% python3 -q
>>> import numpy as np
>>> np.set_printoptions(suppress=True, linewidth=100)
>>> tidy = lambda a: np.round(a, 3) + 0
>>> u = np.array([2, 2, 1, 3, 2, 0])
>>> M = np.array([np.roll(u, i) for i in range(6)])
>>> M
array([[2, 2, 1, 3, 2, 0],
       [0, 2, 2, 1, 3, 2],
       [2, 0, 2, 2, 1, 3],
       [3, 2, 0, 2, 2, 1],
       [1, 3, 2, 0, 2, 2],
       [2, 1, 3, 2, 0, 2]])
>>> # null space of dimension 1
>>> B = M[0, 0] * M[1:] - np.outer(M[1:, 0], M[0])
>>> B
array([[ 0,  4,  4,  2,  6,  4],
       [ 0, -4,  2, -2, -2,  6],
       [ 0, -2, -3, -5, -2,  2],
       [ 0,  4,  3, -3,  2,  4],
       [ 0, -2,  4, -2, -4,  4]])
>>> np.flatnonzero(~B.round(6).any(axis=1))
array([], dtype=int64)
>>> np.allclose(M, M.T)
False
>>> print(np.allclose(M @ M.T, M.T @ M))
True
>>> (M - M.T) / 2
array([[ 0. ,  1. , -0.5,  0. ,  0.5, -1. ],
       [-1. ,  0. ,  1. , -0.5,  0. ,  0.5],
       [ 0.5, -1. ,  0. ,  1. , -0.5,  0. ],
       [ 0. ,  0.5, -1. ,  0. ,  1. , -0.5],
       [-0.5,  0. ,  0.5, -1. ,  0. ,  1. ],
       [ 1. , -0.5,  0. ,  0.5, -1. ,  0. ]])
>>> tidy(np.linalg.det(M))
np.float64(0.0)
>>> print(tidy(np.abs(np.linalg.eigvals(M)).max()))
10.0
>>> B = np.array([[3, 3, 0, 2, 2],
...     [-2, 2, -3, 3, -2],
...     [1, -2, 1, -1, 3],
...     [0, -3, 1, -2, 0],
...     [1, -2, 1, 0, -2]])
>>> W2 = np.array([[4, 0, 7], [2, 8, 1], [9, 8, 8]])
>>> data = np.block([[B, np.array([[3, 2, -1], [3, -3, -3], [-2, -3, -2], [3, 2, -1], [-1, 0, -2]])], [np.zeros((3, 5)), W2]])
>>> data
array([[ 3.,  3.,  0.,  2.,  2.,  3.,  2., -1.],
       [-2.,  2., -3.,  3., -2.,  3., -3., -3.],
       [ 1., -2.,  1., -1.,  3., -2., -3., -2.],
       [ 0., -3.,  1., -2.,  0.,  3.,  2., -1.],
       [ 1., -2.,  1.,  0., -2., -1.,  0., -2.],
       [ 0.,  0.,  0.,  0.,  0.,  4.,  0.,  7.],
       [ 0.,  0.,  0.,  0.,  0.,  2.,  8.,  1.],
       [ 0.,  0.,  0.,  0.,  0.,  9.,  8.,  8.]])
>>> O, R = np.linalg.qr(data)
>>> tidy(abs(R[0, 0])), tidy(np.linalg.norm(data[:, 0]))
(np.float64(3.873), np.float64(3.873))
>>> tidy(np.trace(O @ O.T))
np.float64(8.0)
>>> tidy(O @ R)
array([[ 3.,  3.,  0.,  2.,  2.,  3.,  2., -1.],
       [-2.,  2., -3.,  3., -2.,  3., -3., -3.],
       [ 1., -2.,  1., -1.,  3., -2., -3., -2.],
       [ 0., -3.,  1., -2.,  0.,  3.,  2., -1.],
       [ 1., -2.,  1.,  0., -2., -1.,  0., -2.],
       [ 0.,  0.,  0.,  0.,  0.,  4.,  0.,  7.],
       [ 0.,  0.,  0.,  0.,  0.,  2.,  8.,  1.],
       [ 0.,  0.,  0.,  0.,  0.,  9.,  8.,  8.]])
>>> x0 = np.array([-2, 1, 0, -1, 3, -2, 1, -3])
>>> a = np.maximum(data @ x0, 0)
>>> tidy(np.tanh(data @ x0))
array([ 0.   , -0.995,  1.   , -0.964, -0.964, -1.   ,  0.762, -1.   ])
>>> np.flatnonzero(a > 1e-9)
array([2, 6])
>>> print(data.T @ a)
[ 13. -26.  13. -13.  39. -24. -31. -25.]
>>> tidy(np.linalg.norm(data) ** 2 / np.linalg.norm(data, 2) ** 2)
np.float64(1.599)
>>> tidy(np.linalg.norm(data, 1)), tidy(np.linalg.norm(data, np.inf))
(np.float64(27.0), np.float64(25.0))
>>> tidy(np.linalg.norm(data, axis=1))
array([ 6.325,  7.55 ,  5.745,  5.292,  3.873,  8.062,  8.307, 14.457])
>>> tidy(np.linalg.norm(data[0], 1)), tidy(np.linalg.norm(data[0], np.inf))
(np.float64(16.0), np.float64(3.0))
>>> print(data[0] @ data[1])
8.0
>>> tidy(np.linalg.norm(data[0] - data[1]))
np.float64(9.0)
>>> np.linalg.norm(data, axis=1).argmax()
np.int64(7)
>>> O, evecs = np.linalg.qr(data[:, :4])[0], np.linalg.qr(data[:, 4:])[0]
>>> s = np.linalg.svd(O.T @ evecs, compute_uv=False)
>>> tidy(s)
array([0.979, 0.861, 0.242, 0.061])
>>> tidy(np.linalg.norm(O @ O.T - evecs @ evecs.T, 2))
np.float64(0.998)
>>> rng = np.random.default_rng(30519)
>>> z = rng.permutation(8)
>>> B = data[:, z] * rng.choice([-1, 1], 8)
>>> B
array([[-0.,  3., -1.,  2.,  2.,  3., -3.,  2.],
       [ 3.,  2., -3., -2., -3., -2., -3.,  3.],
       [-1., -2., -2.,  3., -3.,  1.,  2., -1.],
       [-1., -3., -1.,  0.,  2.,  0., -3., -2.],
       [-1., -2., -2., -2.,  0.,  1.,  1.,  0.],
       [-0.,  0.,  7.,  0.,  0.,  0., -4.,  0.],
       [-0.,  0.,  1.,  0.,  8.,  0., -2.,  0.],
       [-0.,  0.,  8.,  0.,  8.,  0., -9.,  0.]])
>>> Uu, _, VT = np.linalg.svd(data.T @ B)
>>> tidy(Uu @ VT)
array([[ 0.,  0.,  0.,  0.,  0.,  1.,  0.,  0.],
       [ 0.,  1.,  0.,  0.,  0.,  0.,  0.,  0.],
       [-1.,  0.,  0.,  0.,  0.,  0.,  0.,  0.],
       [ 0.,  0.,  0.,  0.,  0.,  0.,  0.,  1.],
       [ 0.,  0.,  0.,  1.,  0.,  0.,  0.,  0.],
       [ 0.,  0.,  0.,  0.,  0.,  0., -1.,  0.],
       [ 0.,  0.,  0.,  0.,  1.,  0.,  0.,  0.],
       [ 0.,  0.,  1.,  0.,  0.,  0.,  0.,  0.]])
>>> tidy(np.linalg.lstsq(data, B)[0])
array([[ 0.,  0.,  0.,  0.,  0.,  1.,  0.,  0.],
       [ 0.,  1.,  0.,  0.,  0.,  0.,  0.,  0.],
       [-1.,  0.,  0.,  0.,  0.,  0.,  0.,  0.],
       [ 0.,  0.,  0.,  0.,  0.,  0.,  0.,  1.],
       [ 0.,  0.,  0.,  1.,  0.,  0.,  0.,  0.],
       [ 0.,  0.,  0.,  0.,  0.,  0., -1.,  0.],
       [ 0.,  0.,  0.,  0.,  1.,  0.,  0.,  0.],
       [ 0.,  0.,  1.,  0.,  0.,  0.,  0.,  0.]])
>>> W0 = np.load("sample6.npy")
>>> tidy(W0)
array([[-0.826,  0.228,  0.958],
       [ 0.228, -1.956,  0.186],
       [ 0.958,  0.186, -1.218]])
>>> z = rng.permutation(3)
>>> z
array([0, 2, 1])
>>> B = W0[z][:, z]
>>> tidy(np.linalg.det(B)), tidy(np.linalg.det(W0[z]))
(np.float64(0.0), np.float64(0.0))
>>> feats = np.array([[0, 1, 1, 0, 0, 1],
...     [1, 0, 0, 0, 0, 1],
...     [1, 0, 0, 0, 0, 1],
...     [0, 0, 0, 0, 0, 0],
...     [0, 0, 0, 0, 0, 0],
...     [1, 1, 1, 0, 0, 0]])
>>> Uu, s, VT = np.linalg.svd(feats)
>>> np.argmax(s[:-1] / (s[1:] + 1e-6)) + 1
np.int64(3)
>>> print(tidy(s))
[2.562 1.562 1.    0.    0.    0.   ]
>>> B = Uu[:, :3] @ np.diag(s[:3]) @ VT[:3]
>>> np.linalg.matrix_rank(feats, rtol=0.05)
np.int64(3)
>>> tidy(np.abs(feats - B).max())
np.float64(0.0)
>>> tidy(np.linalg.norm(feats - B) / np.linalg.norm(feats))
np.float64(0.0)
>>> tidy(np.linalg.norm(feats - B, 2)), tidy(s[3])
(np.float64(0.0), np.float64(0.0))
>>> np.linalg.matrix_rank(B)
np.int64(3)
>>> w, evecs = np.linalg.eigh(feats)
>>> x0 = np.array([-1, -1, 2, 3, 2, -3])
>>> tidy(np.linalg.eigvalsh(feats[1:, 1:]))
array([-1.414,  0.   ,  0.   ,  0.   ,  1.414])
>>> x0 @ feats @ x0
np.int64(-2)
>>> np.abs(feats).sum(axis=1).max(), tidy(np.abs(w).max())
(np.int64(3), np.float64(2.562))
>>> print(tidy(evecs * np.maximum(w, 0) @ evecs.T))
[[0.796 0.621 0.621 0.    0.    0.796]
 [0.621 0.485 0.485 0.    0.    0.621]
 [0.621 0.485 0.485 0.    0.    0.621]
 [0.    0.    0.    0.    0.    0.   ]
 [0.    0.    0.    0.    0.    0.   ]
 [0.796 0.621 0.621 0.    0.    0.796]]
>>> np.allclose(feats[:-1].T @ np.linalg.lstsq(feats[:-1].T, feats[-1])[0], feats[-1])
False
>>> np.linalg.lstsq(feats[:-1].T, feats[-1])[2]
np.int32(2)
>>> tidy(feats @ np.linalg.pinv(feats) @ feats)
array([[0., 1., 1., 0., 0., 1.],
       [1., 0., 0., 0., 0., 1.],
       [1., 0., 0., 0., 0., 1.],
       [0., 0., 0., 0., 0., 0.],
       [0., 0., 0., 0., 0., 0.],
       [1., 1., 1., 0., 0., 0.]])
>>> tidy(np.trace(np.linalg.pinv(feats) @ feats))
np.float64(3.0)
>>> K = np.load("x.npy")
>>> K
array([[-3, -3,  1,  1,  0],
       [ 0, -3, -3,  1,  1],
       [ 1,  0, -3, -3,  1],
       [ 1,  1,  0, -3, -3],
       [-3,  1,  1,  0, -3]])
>>> x0 = np.array([4, 2, -3, -1, -2])
>>> y = K @ x0
>>> y
array([-22,   0,  14,  15,  -7])
>>> tidy(np.linalg.solve(K.T, K[1]))
array([0., 1., 0., 0., 0.])
>>> print(tidy(np.linalg.solve(K, K[:, 1])))
[0. 1. 0. 0. 0.]
>>> tidy(np.linalg.solve(K, y + K[:, 3]))
array([ 4.,  2., -3.,  0., -2.])
>>> u = np.array([-2, 2, -1, 0, 1])
>>> B = K + np.outer(u, np.eye(5)[2])
>>> np.linalg.matrix_rank(B - K)
np.int64(1)
>>> B
array([[-3., -3., -1.,  1.,  0.],
       [ 0., -3., -1.,  1.,  1.],
       [ 1.,  0., -4., -3.,  1.],
       [ 1.,  1.,  0., -3., -3.],
       [-3.,  1.,  2.,  0., -3.]])
>>> tidy(np.linalg.det(B) / np.linalg.det(K)), tidy(1 + np.linalg.solve(K, u)[2])
(np.float64(0.041), np.float64(0.041))
>>> E = np.load("test1.npy")
>>> print(E)
[[ 0.  2.  5.]
 [ 1.  2. -1.]
 [ 0.  0. -4.]]
>>> tidy(np.linalg.eigvals(E).sum().real)
np.float64(-2.0)
>>> m1 = 4 * np.eye(7) + np.eye(7, k=1)
>>> m1
array([[4., 1., 0., 0., 0., 0., 0.],
       [0., 4., 1., 0., 0., 0., 0.],
       [0., 0., 4., 1., 0., 0., 0.],
       [0., 0., 0., 4., 1., 0., 0.],
       [0., 0., 0., 0., 4., 1., 0.],
       [0., 0., 0., 0., 0., 4., 1.],
       [0., 0., 0., 0., 0., 0., 4.]])
>>> x0 = np.array([-3, -1, 3, -3, -1, 1, 3])
>>> a = np.maximum(m1 @ x0, 0)
>>> a
array([ 0.,  0.,  9.,  0.,  0.,  7., 12.])
>>> print(np.maximum(m1 @ x0, 0) - np.maximum(-m1 @ x0, 0))
[-13.  -1.   9. -13.  -3.   7.  12.]
>>> theta = np.radians(180)
>>> R = np.eye(7)
>>> R[1, 1] = R[3, 3] = np.cos(theta)
>>> R[1, 3], R[3, 1] = -np.sin(theta), np.sin(theta)
>>> tidy(R)
array([[ 1.,  0.,  0.,  0.,  0.,  0.,  0.],
       [ 0., -1.,  0.,  0.,  0.,  0.,  0.],
       [ 0.,  0.,  1.,  0.,  0.,  0.,  0.],
       [ 0.,  0.,  0., -1.,  0.,  0.,  0.],
       [ 0.,  0.,  0.,  0.,  1.,  0.,  0.],
       [ 0.,  0.,  0.,  0.,  0.,  1.,  0.],
       [ 0.,  0.,  0.,  0.,  0.,  0.,  1.]])
>>> B = m1 @ R.T
>>> print(np.abs(B - m1).max(axis=0))
[0. 8. 0. 8. 0. 0. 0.]
>>> np.allclose(m1 @ m1.T, B @ B.T)
True
>>> def softmax(z):
...     e = np.exp(z - z.max(axis=-1, keepdims=True))
...     return e / e.sum(axis=-1, keepdims=True)
... 
>>> tidy(softmax(m1[5] + 4))
array([0.016, 0.016, 0.016, 0.016, 0.016, 0.876, 0.044])
>>> print(tidy(softmax(m1).sum(axis=1)))
[1. 1. 1. 1. 1. 1. 1.]
>>> tidy(softmax(m1[5]))
array([0.016, 0.016, 0.016, 0.016, 0.016, 0.876, 0.044])
>>> scores = m1 @ m1.T / np.sqrt(7)
>>> tidy(softmax(scores))
array([[0.985, 0.007, 0.002, 0.002, 0.002, 0.002, 0.002],
       [0.007, 0.979, 0.007, 0.002, 0.002, 0.002, 0.002],
       [0.002, 0.007, 0.979, 0.007, 0.002, 0.002, 0.002],
       [0.002, 0.002, 0.007, 0.979, 0.007, 0.002, 0.002],
       [0.002, 0.002, 0.002, 0.007, 0.979, 0.007, 0.002],
       [0.002, 0.002, 0.002, 0.002, 0.007, 0.979, 0.007],
       [0.002, 0.002, 0.002, 0.002, 0.002, 0.01 , 0.978]])
>>> tidy(softmax(scores)[5] @ m1)
array([0.006, 0.008, 0.008, 0.008, 0.03 , 3.924, 1.008])
>>> print((m1 + m1.T) / 2)
[[4.  0.5 0.  0.  0.  0.  0. ]
 [0.5 4.  0.5 0.  0.  0.  0. ]
 [0.  0.5 4.  0.5 0.  0.  0. ]
 [0.  0.  0.5 4.  0.5 0.  0. ]
 [0.  0.  0.  0.5 4.  0.5 0. ]
 [0.  0.  0.  0.  0.5 4.  0.5]
 [0.  0.  0.  0.  0.  0.5 4. ]]
>>> np.allclose(m1, m1.T)
False
>>> tidy(np.linalg.matrix_power(m1, 2))
array([[16.,  8.,  1.,  0.,  0.,  0.,  0.],
       [ 0., 16.,  8.,  1.,  0.,  0.,  0.],
       [ 0.,  0., 16.,  8.,  1.,  0.,  0.],
       [ 0.,  0.,  0., 16.,  8.,  1.,  0.],
       [ 0.,  0.,  0.,  0., 16.,  8.,  1.],
       [ 0.,  0.,  0.,  0.,  0., 16.,  8.],
       [ 0.,  0.,  0.,  0.,  0.,  0., 16.]])
>>> tidy(np.sort(np.abs(np.linalg.eigvals(m1))))
array([4., 4., 4., 4., 4., 4., 4.])
>>> T = np.stack([m1, -3 * m1, m1[::-1]])
>>> np.linalg.matrix_rank(T.reshape(3, -1))
np.int64(2)
>>> T.sum(axis=0)
array([[-8., -2.,  0.,  0.,  0.,  0.,  4.],
       [ 0., -8., -2.,  0.,  0.,  4.,  1.],
       [ 0.,  0., -8., -2.,  4.,  1.,  0.],
       [ 0.,  0.,  0., -4., -1.,  0.,  0.],
       [ 0.,  0.,  4.,  1., -8., -2.,  0.],
       [ 0.,  4.,  1.,  0.,  0., -8., -2.],
       [ 4.,  1.,  0.,  0.,  0.,  0., -8.]])
>>> print(T.shape)
(3, 7, 7)
>>> np.linalg.matrix_rank(T)
array([7, 7, 7])
>>> mat = np.load("w.npy")
>>> mat
array([[ 2,  4, -3,  4,  4],
       [ 0,  0,  0,  0,  0],
       [ 0,  0,  0,  0,  0],
       [ 1,  1, -3,  9,  2],
       [ 0,  0,  0,  0,  0],
       [ 1,  1, -3,  9,  2],
       [ 0,  0,  0,  0,  0],
       [ 1,  0,  2,  0,  8],
       [ 0,  0,  0,  0,  0],
       [ 2,  4, -3,  4,  4],
       [-1, -3,  0,  5, -2],
       [ 0,  0,  0,  0,  0],
       [ 0,  0,  0,  0,  0],
       [-1, -4,  5, -4,  4],
       [-1, -4,  5, -4,  4],
       [ 0,  0,  0,  0,  0],
       [ 0,  0,  0,  0,  0],
       [-1, -3,  0,  5, -2],
       [ 3, -3, -5,  4, -4],
       [ 1,  0, -4,  4,  1],
       [ 6,  4, -8,  3,  2],
       [ 0, -3, -4,  9, -1],
       [-1, -4,  5, -4,  4],
       [ 1,  0, -4,  4,  1],
       [ 4,  0, -5, -1, -2],
       [ 0,  0,  0,  0,  0],
       [-1, -4,  5, -4,  4],
       [ 0,  0,  0,  0,  0],
       [ 2,  4, -3,  4,  4],
       [-1, -4,  5, -4,  4]])
>>> B = M / np.linalg.norm(M, axis=1, keepdims=True)
>>> G = B @ B.T
>>> print(tidy(G))
[[1.    0.682 0.636 0.909 0.636 0.682]
 [0.682 1.    0.682 0.636 0.909 0.636]
 [0.636 0.682 1.    0.682 0.636 0.909]
 [0.909 0.636 0.682 1.    0.682 0.636]
 [0.636 0.909 0.636 0.682 1.    0.682]
 [0.682 0.636 0.909 0.636 0.682 1.   ]]
>>> Uu, s, VT = np.linalg.svd(G)
>>> print(np.argmax(s[:-1] / (s[1:] + 1e-6)) + 1)
5
>>> B = Uu[:, :5] @ np.diag(s[:5]) @ VT[:5]
>>> tidy(B)
array([[1.   , 0.682, 0.636, 0.909, 0.636, 0.682],
       [0.682, 1.   , 0.682, 0.636, 0.909, 0.636],
       [0.636, 0.682, 1.   , 0.682, 0.636, 0.909],
       [0.909, 0.636, 0.682, 1.   , 0.682, 0.636],
       [0.636, 0.909, 0.636, 0.682, 1.   , 0.682],
       [0.682, 0.636, 0.909, 0.636, 0.682, 1.   ]])
>>> print(tidy(np.abs(G - B).max()))
0.0
